>>> import numpy as np
>>> np.set_printoptions(precision=2, suppress=True, linewidth=140, legacy="1.25")
>>> W0 = np.diag(np.array([-2, 8, -3, -2, -1, -5, -5])) + -2 * np.eye(7, k=1) + -2 * np.eye(7, k=-1)
>>> W0
array([[-2., -2.,  0.,  0.,  0.,  0.,  0.],
       [-2.,  8., -2.,  0.,  0.,  0.,  0.],
       [ 0., -2., -3., -2.,  0.,  0.,  0.],
       [ 0.,  0., -2., -2., -2.,  0.,  0.],
       [ 0.,  0.,  0., -2., -1., -2.,  0.],
       [ 0.,  0.,  0.,  0., -2., -5., -2.],
       [ 0.,  0.,  0.,  0.,  0., -2., -5.]])
>>> vec = np.array([2, 1, 1, 3, 0, 1, 3])
>>> y = W0 @ vec
>>> coef, lr = np.zeros(7), 1 / np.linalg.norm(W0, 2) ** 2
>>> for i in range(25):
...     coef -= lr * W0.T @ (W0 @ coef - y)
...     if i % 5 == 0: print(i, round(np.linalg.norm(W0 @ coef - y), 2))
... 
0 12.07
5 4.38
10 2.9
15 2.27
20 1.9
>>> round(np.linalg.cond(W0), 2)
6.64
>>> ev, vecs = np.linalg.eigh(W0)
>>> vec = np.array([1, 1, 2, 2, 1, 1, 2])
>>> np.abs(W0).sum(axis=1).max(), round(np.abs(ev).max(), 2)
(12.0, 8.73)
>>> vec @ W0 @ vec / (vec @ vec), np.round(ev[0], 2), np.round(ev[-1], 2)
(-5.5, -7.4, 8.73)
>>> M2 = np.array([[0, 1, 1],
...     [3, 1, 0],
...     [0, 3, 1],
...     [3, 1, 2],
...     [2, 0, 2],
...     [0, 3, 2],
...     [1, 0, 3]])
>>> np.einsum("ij->j", W0)
array([-4.,  4., -7., -6., -5., -9., -7.])
>>> np.linalg.matrix_rank(np.vstack([W0, M2.T]))
7
>>> np.trace(W0)
-10.0
>>> np.allclose(W0 @ W0.T, W0.T @ W0)
True
>>> np.linalg.determinant(W0)
Traceback (most recent call last):
  File "<python-input-18>", line 1, in <module>
    np.linalg.determinant(W0)
    ^^^^^^^^^^^^^^^^^^^^^
AttributeError: module 'numpy.linalg' has no attribute 'determinant'
>>> np.round(np.abs(np.linalg.eigvals(W0)).max(), 2)
8.73
>>> np.allclose(W0, W0.T)
True
>>> X = np.loadtxt("dump.csv", delimiter=",")
>>> X
array([[ 0.52,  0.29, -0.1 , -0.29, -0.48, -0.48,  0.29,  0.1 ],
       [ 0.29,  0.83,  0.06,  0.17,  0.29,  0.29, -0.17, -0.06],
       [-0.1 ,  0.06,  0.98, -0.06, -0.1 , -0.1 ,  0.06,  0.02],
       [-0.29,  0.17, -0.06,  0.83, -0.29, -0.29,  0.17,  0.06],
       [-0.48,  0.29, -0.1 , -0.29,  0.52, -0.48,  0.29,  0.1 ],
       [-0.48,  0.29, -0.1 , -0.29, -0.48,  0.52,  0.29,  0.1 ],
       [ 0.29, -0.17,  0.06,  0.17,  0.29,  0.29,  0.83, -0.06],
       [ 0.1 , -0.06,  0.02,  0.06,  0.1 ,  0.1 , -0.06,  0.98]])
>>> vec = np.array([-1, 1, -6, -5, 1, -9, 0, -1])
>>> y = X @ vec
>>> y
array([ 5.54, -2.92, -4.69, -1.08,  7.54, -2.46, -3.92, -2.31])
>>> np.round(np.linalg.solve(X, X[:, 0]), 2) + 0
array([1., 0., 0., 0., 0., 0., 0., 0.])
